$ python -q
>>> import numpy as np
>>> from numpy import linalg as LA
>>> np.set_printoptions(suppress=True, linewidth=120)
>>> J = np.load("test14.npy")
>>> print(J)
[[ -9.7076   1.5105 -12.4419  -3.54     4.8492   9.2577]
 [  8.9335   5.6606  -3.7204   4.6769  10.5764  25.2248]
 [ 14.2908  -0.6356  -7.8891  28.0393 -26.6262  -2.5137]
 [ 14.2882  -0.5551  -6.301   28.6381 -25.9591  -4.0736]
 [  7.1      4.59    -6.663    1.5426  10.9554  23.9395]
 [  6.9089   6.8579  -5.3984   4.409    9.2025  26.5499]
 [  6.9193   5.372   -3.7928   4.3017  11.9444  25.466 ]
 [-11.203   -0.1164 -11.4671  -3.4897   4.5899   6.3556]
 [ 13.9483  -1.4773  -6.1607  30.3481 -23.8237  -1.8435]
 [-10.1365   2.2624 -12.6231  -4.3211   3.9002   8.347 ]
 [  6.7436   5.7691  -5.7755   3.9203  12.3556  27.4067]
 [-10.3571   0.4644 -10.4058  -3.7179   3.3867   8.1078]
 [  8.9753   5.8764  -3.9987   4.4063  10.7632  25.2856]
 [ 11.7889   0.5939  -7.0406  28.2692 -24.6458  -2.5897]
 [ 14.4948  -0.9847  -6.5913  27.4919 -23.6794  -1.381 ]
 [ -9.8651   0.4832 -11.8123  -4.3713   4.7785   7.6952]
 [ 13.4638   0.2424  -7.2083  29.0792 -24.1102  -2.9673]
 [ -8.6673   2.0912 -11.3053  -4.4137   3.8037   8.5767]
 [  6.7884   4.0163  -4.6651   3.5902   9.3414  25.2649]
 [ 15.4094  -0.2048  -7.5312  29.4067 -26.659   -2.7367]
 [ -9.2079   1.4505 -13.213   -3.4857   2.9744   7.664 ]
 [-10.0631   1.5854 -12.2343  -5.2261   2.0978   8.3078]
 [  9.7287   4.2483  -5.7931   3.4057  11.3711  23.9152]
 [-10.7829   1.6712 -11.8611  -3.6692   4.9563   7.3726]
 [  9.3834   4.8688  -4.8165   4.4189  10.1866  28.2014]
 [ 14.3075  -1.3048  -7.4704  29.0549 -23.7339  -3.645 ]
 [  6.2875   3.9863  -4.285    4.1075  11.5241  25.1882]
 [  9.4567   5.4425  -4.6101   4.7796  10.4027  24.5956]
 [  8.8587   5.7571  -4.6952   5.5365  11.5809  24.9816]
 [-11.9567   0.4417 -12.8722  -3.2426   4.0826   8.1465]
 [  8.9302   3.8871  -7.748    3.9817  12.6002  24.8585]
 [ 16.5129  -1.4703  -7.636   28.411  -23.8932  -3.2785]
 [-11.9095  -1.5452 -11.5735  -3.2372   4.086    8.6458]]
>>> t = np.radians(141)
>>> r_ = np.eye(6)
>>> r_[0, 0] = r_[5, 5] = np.cos(t)
>>> r_[0, 5], r_[5, 0] = -np.sin(t), np.sin(t)
>>> r_.round(4)
array([[-0.7771,  0.    ,  0.    ,  0.    ,  0.    , -0.6293],
       [ 0.    ,  1.    ,  0.    ,  0.    ,  0.    ,  0.    ],
       [ 0.    ,  0.    ,  1.    ,  0.    ,  0.    ,  0.    ],
       [ 0.    ,  0.    ,  0.    ,  1.    ,  0.    ,  0.    ],
       [ 0.    ,  0.    ,  0.    ,  0.    ,  1.    ,  0.    ],
       [ 0.6293,  0.    ,  0.    ,  0.    ,  0.    , -0.7771]])
>>> M2 = J @ r_.T
>>> print(np.allclose(J @ J.T, M2 @ M2.T))
True
>>> np.round(LA.svd(J, compute_uv=False), 4), np.round(LA.svd(M2, compute_uv=False), 4)
(array([128.5436, 109.0017,  50.5624,   6.3799,   6.0046,   4.3954]), array([128.5436, 109.0017,  50.5624,   6.3799,   6.0046,   4.3954]))
